% python3 -q
>>> import numpy as np
>>> np.set_printoptions(precision=2, suppress=True, linewidth=160, legacy="1.25")
>>> Q, _ = np.linalg.qr(np.array([[-0.4, -1.2, -2.1, 1.0],
...     [-0.1, -1.1, -0.3, 0.0],
...     [0.5, -0.7, 0.4, 0.0],
...     [-0.5, -0.1, -0.2, -1.9]]))
>>> w = np.array([2, 2, 0, 1])
>>> A = Q @ np.diag(w) @ Q.T
>>> A
array([[ 1.19,  0.76,  0.1 ,  0.6 ],
       [ 0.76,  1.09,  0.17, -0.26],
       [ 0.1 ,  0.17,  1.63, -0.49],
       [ 0.6 , -0.26, -0.49,  1.09]])
>>> # null space of dimension 1
>>> rk = np.linalg.matrix_rank(A)
>>> rk
3
>>> N = np.linalg.svd(A)[2][rk:].T
>>> np.allclose(A @ N, 0)
True
>>> [int(np.linalg.matrix_rank(np.delete(A, i, axis=0))) for i in range(4)]
[3, 3, 3, 3]
>>> [int(np.linalg.matrix_rank(A[:, :j + 1])) for j in range(4)]
[1, 2, 3, 3]
>>> np.linalg.matrix_rank(A.T @ A), np.linalg.matrix_rank(A @ A.T)
(3, 3)
>>> N.shape
(4, 1)
>>> np.linalg.lstsq(A[:-1].T, A[-1])[2]
3
>>> np.abs(np.diag(np.linalg.qr(A)[1])) > 1e-9
array([ True,  True,  True, False])
>>> U, sigma, Vt = np.linalg.svd(A)
>>> sigma.round(2) + 0
array([2., 2., 1., 0.])
>>> np.argmax(sigma[:-1] / (sigma[1:] + 1e-6)) + 1
3
>>> B = U[:, :3] @ np.diag(sigma[:3]) @ Vt[:3]
>>> round(float(np.abs(A - B).max()), 2)
0.0
>>> np.linalg.cond(A) > 100
True
>>> np.linalg.matrix_rank(A, rtol=0.1)
3
>>> round(np.linalg.norm(A, 2) / np.linalg.norm(A), 2)
0.67
>>> [round(float(x), 2) for x in np.linalg.svd(A, compute_uv=False)[:3]]
[2.0, 2.0, 1.0]
>>> np.argsort(-np.linalg.norm(A, axis=0).round(6), kind="stable")[:3]
array([2, 0, 1])
>>> W0 = np.array([[64, 8, -16, 40], [8, 1, -2, 5], [-16, -2, 4, -10], [40, 5, -10, 25]])
>>> B = W0[0, 0] * W0[1:] - np.outer(W0[1:, 0], W0[0])
>>> B
array([[0, 0, 0, 0],
       [0, 0, 0, 0],
       [0, 0, 0, 0]])
>>> W0[:, 0] / W0[0, 0]
array([ 1.  ,  0.12, -0.25,  0.62])
>>> U, sigma, Vt = np.linalg.svd(W0)
>>> sigma.round(2) + 0
array([94.,  0.,  0.,  0.])
>>> np.argmax(sigma[:-1] / (sigma[1:] + 1e-6)) + 1
1
>>> B = U[:, :1] @ np.diag(sigma[:1]) @ Vt[:1]
>>> np.linalg.matrix_rank(B)
1
>>> np.round(np.linalg.norm(W0 - B) / np.linalg.norm(W0), 2)
0.0
>>> np.linalg.matrix_rank(W0, rtol=0.05)
1
>>> np.linalg.matrix_rank(W0, rtol=0.1)
1
>>> np.argsort(-np.linalg.norm(W0, axis=0).round(6), kind="stable")[:3]
array([0, 3, 2])
>>> round(np.linalg.norm(W0, 2) / np.linalg.norm(W0), 2)
1.0
>>> blk = np.stack([W0, -2 * W0, W0[::-1]])
>>> np.einsum("bij,cij->bc", blk, blk)
array([[  8836, -17672,   7144],
       [-17672,  35344, -14288],
       [  7144, -14288,   8836]])
>>> blk.sum(axis=0)
array([[-24,  -3,   6, -15],
       [-24,  -3,   6, -15],
       [ 24,   3,  -6,  15],
       [ 24,   3,  -6,  15]])
>>> (blk @ W0.T).shape
(3, 4, 4)
>>> np.linalg.norm(blk, axis=(1, 2))
array([ 94., 188.,  94.])
>>> blk.shape
(3, 4, 4)
>>> np.allclose(W0 @ W0.T, W0.T @ W0)
True
>>> np.trace(W0)
94
>>> np.linalg.matrix_power(W0, 3)
array([[ 565504,   70688, -141376,  353440],
       [  70688,    8836,  -17672,   44180],
       [-141376,  -17672,   35344,  -88360],
       [ 353440,   44180,  -88360,  220900]])
>>> round(float(np.linalg.det(W0)), 2)
0.0
>>> (W0 + W0.T) / 2
array([[ 64.,   8., -16.,  40.],
       [  8.,   1.,  -2.,   5.],
       [-16.,  -2.,   4., -10.],
       [ 40.,   5., -10.,  25.]])
>>> np.round(np.sort(np.abs(np.linalg.eigvals(W0))), 2) + 0
array([ 0.,  0.,  0., 94.])
>>> K = np.load("a.npy")
>>> K
array([[ 0.1,  0.2,  0.1, -1.5],
       [-1.8,  0.1, -0.6, -0.5],
       [-1.2, -0.8, -0.4,  1.2],
       [ 0.6, -2. , -1.2, -0.3],
       [-0.4,  0.5, -0.1,  1.2],
       [ 0.1, -0.8, -1.5, -2. ],
       [ 0. , -0.4, -0.4,  1.3],
       [-4.5,  0.6,  0.6, -1.8],
       [-1.4, -0.5, -0.2, -1.9],
       [ 0.4,  2.1, -1. , -0.1],
       [-0.6,  0.8, -0.1,  0.7],
       [-0.5,  0.3,  0.3, -0.6],
       [ 0.4,  1.4,  0.5, -1.2],
       [ 0.5, -1.2, -1.4, -1.5]])
>>> rk = np.linalg.matrix_rank(W0)
>>> rk
1
>>> N = np.linalg.svd(W0)[2][rk:].T
>>> np.round(W0 @ N, 2) + 0
array([[0., 0., 0.],
       [0., 0., 0.],
       [0., 0., 0.],
       [0., 0., 0.]])
>>> N.shape
(4, 3)
>>> np.allclose(W0 @ N, 0)
True
>>> [int(np.linalg.matrix_rank(W0[:i])) for i in range(1, len(W0) + 1)]
[1, 1, 1, 1]
>>> [int(np.linalg.matrix_rank(np.delete(W0, i, axis=0))) for i in range(4)]
[1, 1, 1, 1]
>>> [int(np.linalg.matrix_rank(W0[:, :j + 1])) for j in range(4)]
[1, 1, 1, 1]
>>> N @ N.T
array([[ 0.32, -0.09,  0.17, -0.43],
       [-0.09,  0.99,  0.02, -0.05],
       [ 0.17,  0.02,  0.96,  0.11],
       [-0.43, -0.05,  0.11,  0.73]])
>>> d = np.linalg.norm(K[:, None] - K[None], axis=-1)
>>> d[7].round(6).argsort(kind="stable")[:4]
array([ 7,  1,  8, 11])
>>> np.unravel_index(d.round(6).argmax(), d.shape)
(3, 7)
>>> d[7]
array([4.65, 3.27, 4.78, 6.19, 5.13, 5.25, 5.64, 0.  , 3.39, 5.63, 4.69, 4.2 , 5.  , 5.69])
>>> np.flatnonzero(d[7] < d.mean() / 2)
array([7])
>>> (d + 1e9 * np.eye(14)).round(6).argmin(axis=1)
array([11, 11,  6, 13, 10, 13,  4,  1,  1, 12,  4,  0,  0,  5])
>>> np.linalg.matrix_rank(d ** 2)
6
>>> d.mean(axis=1).argmax()
7
>>> d[:5, :5]
array([[0.  , 2.26, 3.2 , 2.87, 2.77],
       [2.26, 0.  , 2.02, 3.25, 2.29],
       [3.2 , 2.02, 0.  , 2.75, 1.56],
       [2.87, 3.25, 2.75, 0.  , 3.27],
       [2.77, 2.29, 1.56, 3.27, 0.  ]])
>>> def softmax(z):
...     e = np.exp(z - z.max(axis=-1, keepdims=True))
...     return e / e.sum(axis=-1, keepdims=True)
... 
>>> np.round(softmax(10 * W0[1]), 2) + 0
array([1., 0., 0., 0.])
>>> np.round(softmax(W0[1]), 2) + 0
array([0.95, 0.  , 0.  , 0.05])
>>> S = W0 @ W0.T / np.sqrt(4)
>>> np.round(softmax(S), 2) + 0
array([[1., 0., 0., 0.],
       [1., 0., 0., 0.],
       [0., 0., 1., 0.],
       [1., 0., 0., 0.]])
>>> np.round(softmax(S + np.triu(np.full(S.shape, -np.inf), 1)), 2) + 0
array([[1., 0., 0., 0.],
       [1., 0., 0., 0.],
       [0., 0., 1., 0.],
       [1., 0., 0., 0.]])
>>> feats = np.load("x.npy")
>>> feats
array([[ 1.  ,  0.  ,  0.  ],
       [ 0.  ,  0.71, -0.71],
       [ 0.  ,  0.71,  0.71]])
>>> np.sort(np.linalg.eigvals(feats).real)
array([0.71, 0.71, 1.  ])
>>> np.flatnonzero(np.linalg.matrix_power((feats != 0) + (feats.T != 0) + np.eye(3), 3)[0])
array([0])
>>> B = feats / np.linalg.norm(feats, axis=1, keepdims=True)
>>> G = B @ B.T
>>> np.linalg.norm(B, axis=1)
array([1., 1., 1.])
>>> G[0]
array([1., 0., 0.])
>>> G.round(2) + 0
array([[1., 0., 0.],
       [0., 1., 0.],
       [0., 0., 1.]])
>>> np.degrees(np.arccos(np.clip(G[0, 1], -1, 1)))
90.0
>>> x0 = np.array([-1, 3, 0])
>>> np.abs(np.linalg.eigvals(feats))
array([1., 1., 1.])
>>> np.linalg.inv(feats)
array([[ 1.  ,  0.  ,  0.  ],
       [ 0.  ,  0.71,  0.71],
       [ 0.  , -0.71,  0.71]])
>>> np.round(feats.T @ (feats @ x0), 2) + 0
array([-1.,  3.,  0.])
>>> round(np.linalg.norm(x0), 2), round(float(np.linalg.norm(feats @ x0)), 2)
(3.16, 3.16)
>>> M = np.array([[-0.4, -1.8, -0.6],
...     [-0.7, 0.8, -0.6],
...     [-1.4, 0.5, -1.4],
...     [-1.2, -0.1, -0.1],
...     [0.1, -1.7, -1.2],
...     [1.0, -0.5, -1.4],
...     [-2.0, -1.2, -0.5],
...     [-0.7, -0.1, -0.3],
...     [-0.1, -0.7, -0.5],
...     [-3.4, 0.4, 0.5],
...     [0.1, 0.1, 1.9],
...     [0.4, 1.8, -0.5],
...     [0.2, -0.6, 0.1],
...     [-0.4, -1.3, 0.2]])
>>> rng = np.random.default_rng(517)
>>> M[:, 0] = 2 * M[:, 2] + 0.3 * rng.normal(size=14)
>>> M
array([[-1.33, -1.8 , -0.6 ],
       [-1.15,  0.8 , -0.6 ],
       [-2.38,  0.5 , -1.4 ],
       [-0.32, -0.1 , -0.1 ],
       [-2.52, -1.7 , -1.2 ],
       [-3.36, -0.5 , -1.4 ],
       [-1.04, -1.2 , -0.5 ],
       [-0.57, -0.1 , -0.3 ],
       [-0.86, -0.7 , -0.5 ],
       [ 1.07,  0.4 ,  0.5 ],
       [ 3.79,  0.1 ,  1.9 ],
       [-0.93,  1.8 , -0.5 ],
       [-0.21, -0.6 ,  0.1 ],
       [-0.2 , -1.3 ,  0.2 ]])
>>> W = np.array([[1, 0, 0, 2, 0], [1, 0, 2, 1, 2], [0, 2, 2, 0, 2]])
>>> beta = np.array([5, 4, 2, 0, 0])
>>> act = np.maximum(M @ W + beta, 0)
>>> (act > 0).astype(int)
array([[1, 1, 0, 0, 0],
       [1, 1, 1, 0, 1],
       [1, 1, 1, 0, 0],
       [1, 1, 1, 0, 0],
       [1, 1, 0, 0, 0],
       [1, 1, 0, 0, 0],
       [1, 1, 0, 0, 0],
       [1, 1, 1, 0, 0],
       [1, 1, 0, 0, 0],
       [1, 1, 1, 1, 1],
       [1, 1, 1, 1, 1],
       [1, 1, 1, 0, 1],
       [1, 1, 1, 0, 0],
       [1, 1, 0, 0, 0]])
>>> W2 = np.array([[2, -2], [1, -3], [3, -1], [1, 3], [0, -1]])
>>> W @ W2
array([[  4,   4],
       [  9,  -3],
       [  8, -10]])
>>> idx = rng.permutation(3)
>>> B = M[:, idx] * rng.choice([-1, 1], 3)
>>> B
array([[-0.6 ,  1.8 ,  1.33],
       [-0.6 , -0.8 ,  1.15],
       [-1.4 , -0.5 ,  2.38],
       [-0.1 ,  0.1 ,  0.32],
       [-1.2 ,  1.7 ,  2.52],
       [-1.4 ,  0.5 ,  3.36],
       [-0.5 ,  1.2 ,  1.04],
       [-0.3 ,  0.1 ,  0.57],
       [-0.5 ,  0.7 ,  0.86],
       [ 0.5 , -0.4 , -1.07],
       [ 1.9 , -0.1 , -3.79],
       [-0.5 , -1.8 ,  0.93],
       [ 0.1 ,  0.6 ,  0.21],
       [ 0.2 ,  1.3 ,  0.2 ]])
>>> U, _, Vt = np.linalg.svd(M.T @ B)
>>> np.round(U @ Vt, 2) + 0
array([[ 0.,  0., -1.],
       [ 0., -1.,  0.],
       [ 1.,  0.,  0.]])
>>> idx
array([2, 1, 0])
